>>> import numpy as np
>>> np.set_printoptions(precision=4, suppress=True, linewidth=200)
>>> m1 = np.loadtxt("case14.csv", delimiter=",")
>>> m1
array([[-1.4,  0.5,  1.3,  0.2,  1.2, -0.5, -0.8, -1.5],
       [ 0.3, -0.1,  1. ,  0.9,  0.5, -0.5,  1.9,  0.8],
       [ 0.8, -0.9, -0.2,  0.6, -0.6, -0.8,  0.8,  1.2],
       [ 2.2, -1. ,  0. ,  0.8, -0.1, -0.3,  0.1, -0.5],
       [ 0.1, -1.4,  0.2, -0.4, -0.6, -0.8, -2.6, -1.2],
       [-1. ,  0.2,  1.1,  0.7,  0.1,  1.8,  0. ,  0.9],
       [ 0.2, -1.1, -1. , -1.6,  0.1,  0.4,  0.4, -1.2],
       [ 1.3,  1.9,  0.8, -1.1,  0.8,  1. , -0.4, -0.1]])
>>> gram = m1.T @ m1
>>> np.linalg.svd(m1, compute_uv=False) ** 2
array([19.1624, 16.2711,  9.4401,  6.8023,  5.215 ,  2.8899,  0.8676,  0.0117])
>>> np.linalg.eigvalsh(gram)[::-1]
array([19.1624, 16.2711,  9.4401,  6.8023,  5.215 ,  2.8899,  0.8676,  0.0117])
>>> np.trace(gram), (m1 ** 2).sum()
(np.float64(60.66), np.float64(60.66))
>>> np.linalg.matrix_rank(gram)
np.int64(8)
>>> (m1 @ m1.T).shape
(8, 8)
>>> np.diag(gram)
array([10.27,  8.89,  5.62,  6.27,  3.08,  6.27, 11.98,  8.28])
>>> vec = np.array([1, 3, -2, 3, 0, 1, 3, 1])
>>> rhs = m1 @ vec
>>> c, lr = np.zeros(8), 1 / np.linalg.norm(m1, 2) ** 2
>>> for i in range(12):
...     c -= lr * m1.T @ (m1 @ c - rhs)
...     if i % 2 == 0: print(i, round(np.linalg.norm(m1 @ c - rhs), 4))
... 
0 3.9826
2 3.2098
4 2.8315
6 2.5388
8 2.2909
10 2.0749
>>> c
array([ 0.9597,  2.272 , -0.9019,  1.6599,  0.2072,  0.6326,  2.9909,  1.8934])
